% python3 -q
>>> import numpy as np
>>> np.set_printoptions(precision=1, suppress=True, linewidth=100, floatmode="fixed")
>>> rnd = lambda a: np.round(a, 1) + 0
>>> m1 = np.loadtxt("data.csv", delimiter=",")
>>> m1
array([[ 0.5, -0.3, -6.0, -0.1],
       [ 1.0, -0.5,  0.5,  1.1],
       [-0.7, -0.6,  2.0,  1.3]])
>>> # column 2 is much longer than the rest
>>> x0 = np.array([-5, -3, 3, 2])
>>> rnd(m1 @ (2 * x0))
array([-39.6,   0.4,  27.8])
>>> rnd(m1 * x0)
array([[ -2.5,   0.9, -18.0,  -0.2],
       [ -5.0,   1.5,   1.5,   2.2],
       [  3.5,   1.8,   6.0,   2.6]])
>>> W1 = np.array([[-1, 2], [3, 0], [3, 0], [-2, 0]])
>>> b = np.array([-3, -2])
>>> H = np.maximum(m1 @ W1 + b, 0)
>>> H
array([[0.0, 0.0],
       [0.0, 0.0],
       [0.0, 0.0]])
>>> basis = np.array([[-2, -2], [3, 3]])
>>> W1 @ basis
array([[ 8,  8],
       [-6, -6],
       [-6, -6],
       [ 4,  4]])
>>> (H @ basis).round(6).argmax(axis=1)
array([0, 0, 0])
>>> ang = np.radians(72)
>>> R = np.eye(4)
>>> R[2, 2] = R[0, 0] = np.cos(ang)
>>> R[2, 0], R[0, 2] = -np.sin(ang), np.sin(ang)
>>> rnd(R)
array([[ 0.3,  0.0,  1.0,  0.0],
       [ 0.0,  1.0,  0.0,  0.0],
       [-1.0,  0.0,  0.3,  0.0],
       [ 0.0,  0.0,  0.0,  1.0]])
>>> other = m1 @ R.T
>>> np.allclose(np.linalg.norm(m1, axis=1), np.linalg.norm(other, axis=1))
True
>>> np.allclose(m1 @ m1.T, other @ other.T)
True
>>> rnd(np.linalg.det(R)), rnd(np.trace(R))
(np.float64(1.0), np.float64(2.6))
>>> other = np.array([[-1, 1], [0, -1]])
>>> feats = np.kron(np.eye(2, dtype=int), other)
>>> feats
array([[-1,  1,  0,  0],
       [ 0, -1,  0,  0],
       [ 0,  0, -1,  1],
       [ 0,  0,  0, -1]])
>>> np.linalg.matrix_power(feats - np.diag(np.diag(feats)), 4)
array([[0, 0, 0, 0],
       [0, 0, 0, 0],
       [0, 0, 0, 0],
       [0, 0, 0, 0]])
>>> rnd(np.sort(np.linalg.eigvals(feats)))
array([-1.0, -1.0, -1.0, -1.0])
>>> feats @ feats
array([[ 1, -2,  0,  0],
       [ 0,  1,  0,  0],
       [ 0,  0,  1, -2],
       [ 0,  0,  0,  1]])
